% python3 -q
>>> import numpy as np
>>> import numpy.linalg as la
>>> np.set_printoptions(suppress=True, linewidth=140)
>>> rnd = lambda a: np.round(a, 2) + 0
>>> rng = np.random.default_rng(16527)
>>> F = np.eye(16, dtype=int)[rng.permutation(16)] * np.array([8, 3, 4, 5, 4, 3, 0, 9, 0, 9, 8, 4, 3, 7, 7, 4])
>>> F
array([[0, 0, 0, 0, 0, 0, 0, 0, 0, 0, 0, 0, 0, 0, 0, 4],
       [0, 0, 0, 0, 0, 0, 0, 0, 0, 0, 0, 0, 0, 0, 0, 0],
       [0, 0, 0, 5, 0, 0, 0, 0, 0, 0, 0, 0, 0, 0, 0, 0],
       [0, 0, 0, 0, 0, 0, 0, 0, 0, 0, 0, 4, 0, 0, 0, 0],
       [0, 3, 0, 0, 0, 0, 0, 0, 0, 0, 0, 0, 0, 0, 0, 0],
       [0, 0, 4, 0, 0, 0, 0, 0, 0, 0, 0, 0, 0, 0, 0, 0],
       [0, 0, 0, 0, 0, 0, 0, 0, 0, 9, 0, 0, 0, 0, 0, 0],
       [8, 0, 0, 0, 0, 0, 0, 0, 0, 0, 0, 0, 0, 0, 0, 0],
       [0, 0, 0, 0, 0, 0, 0, 0, 0, 0, 0, 0, 0, 0, 7, 0],
       [0, 0, 0, 0, 0, 3, 0, 0, 0, 0, 0, 0, 0, 0, 0, 0],
       [0, 0, 0, 0, 0, 0, 0, 0, 0, 0, 0, 0, 0, 0, 0, 0],
       [0, 0, 0, 0, 0, 0, 0, 9, 0, 0, 0, 0, 0, 0, 0, 0],
       [0, 0, 0, 0, 0, 0, 0, 0, 0, 0, 8, 0, 0, 0, 0, 0],
       [0, 0, 0, 0, 0, 0, 0, 0, 0, 0, 0, 0, 3, 0, 0, 0],
       [0, 0, 0, 0, 0, 0, 0, 0, 0, 0, 0, 0, 0, 7, 0, 0],
       [0, 0, 0, 0, 4, 0, 0, 0, 0, 0, 0, 0, 0, 0, 0, 0]])
>>> [round(float(x), 2) for x in la.svd(F, compute_uv=False)[:3]]
[9.0, 9.0, 8.0]
>>> np.argsort(-la.norm(F, axis=0).round(6), kind="stable")[:3]
array([7, 9, 0])
>>> rnd(la.norm(F, 2) / la.norm(F))
np.float64(0.4)
>>> la.matrix_rank(F, rtol=0.1)
np.int64(14)
